% ipython --no-banner

In [1]: import numpy as np

In [2]: np.set_printoptions(suppress=True, linewidth=120)

In [3]: def rnd(a):
   ...:     return np.round(a, 2) + 0
   ...: 

In [4]: M = np.loadtxt("run14.csv", delimiter=",")

In [5]: M
Out[5]: 
array([[-2.04,  2.12,  2.91, -2.24],
       [-2.8 , -0.28, -3.12, -5.47],
       [ 2.6 ,  0.05,  6.  ,  0.03],
       [-3.25, -3.91, -2.13, -0.11],
       [-1.78,  0.27, -1.71, -0.36],
       [-4.39, -4.71,  4.76, -0.5 ],
       [-0.81,  0.04, -4.04, -0.87],
       [ 2.9 ,  0.01,  4.04,  1.48],
       [-2.04, -1.12, -4.53, -0.34],
       [ 2.01,  0.14, -1.46, -2.8 ],
       [-3.24,  2.57,  1.22, -0.88]])

In [6]: x0 = np.array([-3, -3, 1, 2])

In [7]: y = M @ x0

In [8]: rnd(np.linalg.pinv(M) @ M)
Out[8]: 
array([[1., 0., 0., 0.],
       [0., 1., 0., 0.],
       [0., 0., 1., 0.],
       [0., 0., 0., 1.]])

In [9]: rng = np.random.default_rng(8446)

In [10]: y = y + 0.02 * rng.normal(size=11)

In [11]: rnd(y)
Out[11]: array([ -1.82,  -4.84,  -1.89,  19.12,   2.1 ,  31.05,  -3.46,  -1.76,   4.29, -13.53,   1.48])

In [12]: b, *_ = np.linalg.lstsq(M, y)

In [13]: rnd(M.T @ (y - M @ b))
Out[13]: array([0., 0., 0., 0.])

In [14]: b.round()
Out[14]: array([-3., -3.,  1.,  2.])

In [15]: cent = M[[10, 4]].astype(float)

In [16]: for _ in range(6):
    ...:     labels = np.linalg.norm(M[:, None] - cent, axis=-1).argmin(axis=1)
    ...:     cent = np.array([M[labels == j].mean(axis=0) for j in range(2)])
    ...: 

In [17]: labels
Out[17]: array([0, 1, 0, 1, 1, 0, 1, 0, 1, 1, 0])

In [18]: np.abs(cent[1] - cent[0]).argmax()
Out[18]: np.int64(2)

In [19]: D = np.linalg.norm(M[:, None] - M[None], axis=-1)

In [20]: np.flatnonzero(D[1] < D.mean() / 2)
Out[20]: array([1])

In [21]: (D + 1e9 * np.eye(11)).round(6).argmin(axis=1)
Out[21]: array([10,  6,  7,  8,  6,  3,  8,  2,  6,  6,  0])

In [22]: rnd(D[1])
Out[22]: array([ 7.29,  0.  , 11.95,  6.56,  5.43, 10.44,  5.11, 11.5 ,  5.44,  5.76,  6.94])

In [23]: rnd(np.linalg.norm(M - M.mean(axis=0), axis=1))
Out[23]: array([4.01, 5.72, 7.04, 4.76, 2.23, 7.07, 4.26, 6.19, 4.89, 4.  , 3.81])

In [24]: D[1].round(6).argsort(kind="stable")[:4]
Out[24]: array([1, 6, 4, 8])

In [25]: cen = M - M.mean(axis=0)

In [26]: evecs = np.linalg.svd(cen)[2][:3]

In [27]: out = cen - cen @ evecs.T @ evecs

In [28]: np.linalg.norm(out, axis=1).round(6).argmax()
Out[28]: np.int64(1)

In [29]: rnd(np.linalg.norm(out) / np.linalg.norm(cen))
Out[29]: np.float64(0.27)

In [30]: labels = rng.permutation(4)

In [31]: out = M[:, labels] * rng.choice([-1, 1], 4)

In [32]: out
Out[32]: 
array([[ 2.24,  2.04, -2.91,  2.12],
       [ 5.47,  2.8 ,  3.12, -0.28],
       [-0.03, -2.6 , -6.  ,  0.05],
       [ 0.11,  3.25,  2.13, -3.91],
       [ 0.36,  1.78,  1.71,  0.27],
       [ 0.5 ,  4.39, -4.76, -4.71],
       [ 0.87,  0.81,  4.04,  0.04],
       [-1.48, -2.9 , -4.04,  0.01],
       [ 0.34,  2.04,  4.53, -1.12],
       [ 2.8 , -2.01,  1.46,  0.14],
       [ 0.88,  3.24, -1.22,  2.57]])

In [33]: Uu, _, VT = np.linalg.svd(M.T @ out)

In [34]: labels
Out[34]: array([3, 0, 2, 1])

In [35]: out = np.array([[0, -1, 1, 2, 1],
    ...:     [-2, 2, 2, 2, -2],
    ...:     [-1, 0, 0, 2, -1],
    ...:     [-1, 0, -2, 2, -2],
    ...:     [-1, -2, 0, -2, -2]])

In [36]: feats = np.triu(out, 1)

In [37]: feats
Out[37]: 
array([[ 0, -1,  1,  2,  1],
       [ 0,  0,  2,  2, -2],
       [ 0,  0,  0,  2, -1],
       [ 0,  0,  0,  0, -2],
       [ 0,  0,  0,  0,  0]])

In [38]: [int(np.linalg.matrix_rank(np.linalg.matrix_power(feats, p))) for p in range(1, 6)]
Out[38]: [4, 3, 2, 1, 0]

In [39]: labels = rng.permutation(5)

In [40]: labels
Out[40]: array([1, 4, 3, 2, 0])

In [41]: out = feats[labels][:, labels]

In [42]: rnd(np.sort(np.abs(np.linalg.eigvals(out))))
Out[42]: array([0., 0., 0., 0., 0.])

In [43]: np.allclose(out, feats)
Out[43]: False

In [44]: f = np.array([7, -8])

In [45]: np.array([np.convolve(row, f, "same") for row in feats])
Out[45]: 
array([[  0,  -7,  15,   6,  -9],
       [  0,   0,  14,  -2, -30],
       [  0,   0,   0,  14, -23],
       [  0,   0,   0,   0, -14],
       [  0,   0,   0,   0,   0]])

In [46]: np.cross(feats[0, :3], feats[2, :3])
Out[46]: array([0, 0, 0])

In [47]: r = np.linalg.matrix_rank(feats)

In [48]: r
Out[48]: np.int64(4)

In [49]: ns = np.linalg.svd(feats)[2][r:].T

In [50]: ns @ ns.T
Out[50]: 
array([[1., 0., 0., 0., 0.],
       [0., 0., 0., 0., 0.],
       [0., 0., 0., 0., 0.],
       [0., 0., 0., 0., 0.],
       [0., 0., 0., 0., 0.]])

In [51]: blk = np.stack([feats, -1 * feats, feats[::-1]])

In [52]: rnd(np.linalg.norm(blk, axis=(1, 2)))
Out[52]: array([5.29, 5.29, 5.29])

In [53]: blk.sum(axis=0)
Out[53]: 
array([[ 0,  0,  0,  0,  0],
       [ 0,  0,  0,  0, -2],
       [ 0,  0,  0,  2, -1],
       [ 0,  0,  2,  2, -2],
       [ 0, -1,  1,  2,  1]])

In [54]: (blk @ feats.T).shape
Out[54]: (3, 5, 5)

In [55]: np.linalg.matrix_rank(blk)
Out[55]: array([4, 4, 4])

In [56]: rnd(np.linalg.det(blk))
Out[56]: array([0., 0., 0.])

In [57]: np.einsum("bij,cij->bc", blk, blk)
Out[57]: 
array([[ 28, -28,  13],
       [-28,  28, -13],
       [ 13, -13,  28]])

In [58]: mat = np.loadtxt("case2.csv", delimiter=",")

In [59]: mat
Out[59]: 
array([[0., 0., 0., 0., 0., 0., 0., 0., 1., 0.],
       [0., 0., 0., 0., 0., 0., 0., 1., 0., 0.],
       [0., 0., 1., 0., 0., 0., 0., 0., 0., 0.],
       [0., 0., 0., 0., 0., 0., 0., 0., 0., 1.],
       [0., 0., 0., 0., 0., 1., 0., 0., 0., 0.],
       [0., 0., 0., 0., 1., 0., 0., 0., 0., 0.],
       [0., 1., 0., 0., 0., 0., 0., 0., 0., 0.],
       [0., 0., 0., 1., 0., 0., 0., 0., 0., 0.],
       [1., 0., 0., 0., 0., 0., 0., 0., 0., 0.],
       [0., 0., 0., 0., 0., 0., 1., 0., 0., 0.]])

In [60]: labels = rng.permutation(10)

In [61]: out = mat[:, labels] * rng.choice([-1, 1], 10)

In [62]: out
Out[62]: 
array([[ 0.,  0.,  0., -0., -0.,  0., -1.,  0., -0.,  0.],
       [ 0.,  0.,  0., -0., -0.,  1., -0.,  0., -0.,  0.],
       [ 0.,  0.,  1., -0., -0.,  0., -0.,  0., -0.,  0.],
       [ 0.,  0.,  0., -0., -0.,  0., -0.,  0., -1.,  0.],
       [ 0.,  1.,  0., -0., -0.,  0., -0.,  0., -0.,  0.],
       [ 0.,  0.,  0., -0., -1.,  0., -0.,  0., -0.,  0.],
       [ 0.,  0.,  0., -1., -0.,  0., -0.,  0., -0.,  0.],
       [ 1.,  0.,  0., -0., -0.,  0., -0.,  0., -0.,  0.],
       [ 0.,  0.,  0., -0., -0.,  0., -0.,  0., -0.,  1.],
       [ 0.,  0.,  0., -0., -0.,  0., -0.,  1., -0.,  0.]])

In [63]: Uu, _, VT = np.linalg.svd(mat.T @ out)

In [64]: labels
Out[64]: array([3, 5, 2, 1, 4, 7, 8, 6, 9, 0])
